>>> import numpy as np
>>> import numpy.linalg as la
>>> np.set_printoptions(precision=2, suppress=True, linewidth=140)
>>> M = np.array([[-2, 3, -2, -1], [-3, 1, 0, 3], [-1, 3, 1, -2], [1, 1, -3, -2]])
>>> M
array([[-2,  3, -2, -1],
       [-3,  1,  0,  3],
       [-1,  3,  1, -2],
       [ 1,  1, -3, -2]])
>>> f = np.array([2, 1, 3])
>>> np.convolve(M[2], f)
array([-2,  5,  2,  6,  1, -6])
>>> print(np.correlate(M[2], M[1], "full"))
[-3  9  2  0 -8 -5  6]
>>> f, r1 = M[3], M[1]
>>> print(f @ f)
15
>>> p = (f @ r1) / (f @ f) * f
>>> r1 - p
array([-2.47,  1.53, -1.6 ,  1.93])
>>> p
array([-0.53, -0.53,  1.6 ,  1.07])
>>> round(float(la.norm(f + r1) ** 2 + la.norm(f - r1) ** 2), 2)
68.0
>>> K = np.load("w.npy")
>>> K
array([[ 0,  1,  2,  1],
       [ 1,  2,  2,  2],
       [ 1,  2,  0,  0],
       [ 1,  2,  2,  2],
       [-3, -5, -4, -5]])
>>> la.cond(K) > 100
np.True_
>>> la.matrix_rank(K, rtol=0.1)
np.int64(2)
>>> print(np.argsort(-la.norm(K, axis=0).round(6), kind="stable")[:3])
[1 3 2]
>>> print(round(la.norm(K, 2) / la.norm(K), 2))
0.98
>>> f = np.array([2, -1, 0])
>>> np.polyval(f, K[1])
array([1, 6, 6, 6])
>>> np.cross(K[1, :3], K[0, :3])
array([ 2, -2,  1])
>>> np.correlate(K[1], K[0], "full")
array([1, 4, 7, 8, 6, 2, 0])
>>> np.convolve(K[1], f)
array([ 2,  3,  2,  2, -2,  0])
>>> J = np.array([[-0.1, -1.0, -0.1, 0.0],
...     [0.6, 0.4, 2.4, 1.3],
...     [0.2, 0.6, -0.7, -0.5],
...     [2.1, 0.3, 1.7, 0.3],
...     [-2.0, 0.0, 1.3, -0.5],
...     [0.7, 2.4, 0.3, -0.3],
...     [-0.8, 0.7, 2.2, -0.4],
...     [0.5, 0.1, 1.5, 0.2],
...     [1.3, 1.4, 0.1, -0.3],
...     [1.0, -2.1, 0.4, 1.0],
...     [1.7, 1.3, 1.6, 0.2]])
>>> J[7] *= 20
>>> J
array([[-0.1, -1. , -0.1,  0. ],
       [ 0.6,  0.4,  2.4,  1.3],
       [ 0.2,  0.6, -0.7, -0.5],
       [ 2.1,  0.3,  1.7,  0.3],
       [-2. ,  0. ,  1.3, -0.5],
       [ 0.7,  2.4,  0.3, -0.3],
       [-0.8,  0.7,  2.2, -0.4],
       [10. ,  2. , 30. ,  4. ],
       [ 1.3,  1.4,  0.1, -0.3],
       [ 1. , -2.1,  0.4,  1. ],
       [ 1.7,  1.3,  1.6,  0.2]])
>>> # row 7 is much longer than the rest
>>> hat = J @ la.solve(J.T @ J, J.T)
>>> print(np.diag(hat))
[0.1  0.77 0.1  0.2  0.42 0.39 0.23 0.98 0.23 0.42 0.16]
>>> la.matrix_rank(np.eye(11) - hat)
np.int64(7)
>>> cent = J[[8, 3]].astype(float)
>>> for _ in range(4):
...     lab = la.norm(J[:, None] - cent, axis=-1).argmin(axis=1)
...     cent = np.array([J[lab == j].mean(axis=0) for j in range(2)])
... 
>>> lab
array([0, 0, 0, 0, 0, 0, 0, 1, 0, 0, 0])
>>> print(cent[1] - cent[0])
[ 9.53  1.6  29.08  3.92]
>>> print(J.ravel(order="F"))
[-0.1  0.6  0.2  2.1 -2.   0.7 -0.8 10.   1.3  1.   1.7 -1.   0.4  0.6  0.3  0.   2.4  0.7  2.   1.4 -2.1  1.3 -0.1  2.4 -0.7  1.7  1.3
  0.3  2.2 30.   0.1  0.4  1.6  0.   1.3 -0.5  0.3 -0.5 -0.3 -0.4  4.  -0.3  1.   0.2]
>>> blk = J.reshape(11, 2, -1)
>>> np.swapaxes(blk, 1, 2)[4]
array([[-2. ,  1.3],
       [ 0. , -0.5]])
>>> feats = np.load("data.npy")
>>> feats
array([[ 0,  1,  0,  1],
       [-1, -2, -1, -2],
       [ 0,  1,  0,  1],
       [-1, -2, -1, -2]])
>>> la.determinant(feats)
Traceback (most recent call last):
  File "<python-input-41>", line 1, in <module>
    la.determinant(feats)
    ^^^^^^^^^^^^^^
AttributeError: module 'numpy.linalg' has no attribute 'determinant'
>>> np.round(np.sort(np.abs(la.eigvals(feats))), 2) + 0
array([0., 0., 2., 2.])
>>> np.allclose(feats, feats.T)
False
>>> np.allclose(feats @ feats.T, feats.T @ feats)
False
>>> ang = np.radians(15)
>>> R = np.eye(4)
>>> R[1, 1] = R[2, 2] = np.cos(ang)
>>> R[1, 2], R[2, 1] = -np.sin(ang), np.sin(ang)
>>> R
array([[ 1.  ,  0.  ,  0.  ,  0.  ],
       [ 0.  ,  0.97, -0.26,  0.  ],
       [ 0.  ,  0.26,  0.97,  0.  ],
       [ 0.  ,  0.  ,  0.  ,  1.  ]])
>>> A2 = feats @ R.T
>>> np.allclose(la.norm(feats, axis=1), la.norm(A2, axis=1))
True
>>> round(float(la.det(R)), 2), round(np.trace(R), 2)
(1.0, np.float64(3.93))
>>> mat = np.load("sample0.npy")
>>> print(mat)
[[6. 5. 0. 5. 5.]
 [5. 6. 0. 5. 5.]
 [0. 0. 6. 0. 0.]
 [5. 5. 0. 6. 5.]
 [5. 5. 0. 5. 6.]]
>>> la.eigvals(mat)
array([ 1., 21.,  1.,  1.,  6.])
>>> np.kron(np.eye(2, dtype=int), mat)
array([[6., 5., 0., 5., 5., 0., 0., 0., 0., 0.],
       [5., 6., 0., 5., 5., 0., 0., 0., 0., 0.],
       [0., 0., 6., 0., 0., 0., 0., 0., 0., 0.],
       [5., 5., 0., 6., 5., 0., 0., 0., 0., 0.],
       [5., 5., 0., 5., 6., 0., 0., 0., 0., 0.],
       [0., 0., 0., 0., 0., 6., 5., 0., 5., 5.],
       [0., 0., 0., 0., 0., 5., 6., 0., 5., 5.],
       [0., 0., 0., 0., 0., 0., 0., 6., 0., 0.],
       [0., 0., 0., 0., 0., 5., 5., 0., 6., 5.],
       [0., 0., 0., 0., 0., 5., 5., 0., 5., 6.]])
>>> np.poly(mat)
array([   1.,  -30.,  210., -460.,  405., -126.])
>>> round(float(la.det(mat.T)), 2)
126.0
>>> print(round(float(la.det(mat[::-1])), 2))
126.0
>>> np.einsum("ij,ji->", mat, mat)
np.float64(480.0)
>>> print(np.einsum("ii->", mat))
30.0
>>> round(la.eigvals(mat).sum().real, 2)
np.float64(30.0)
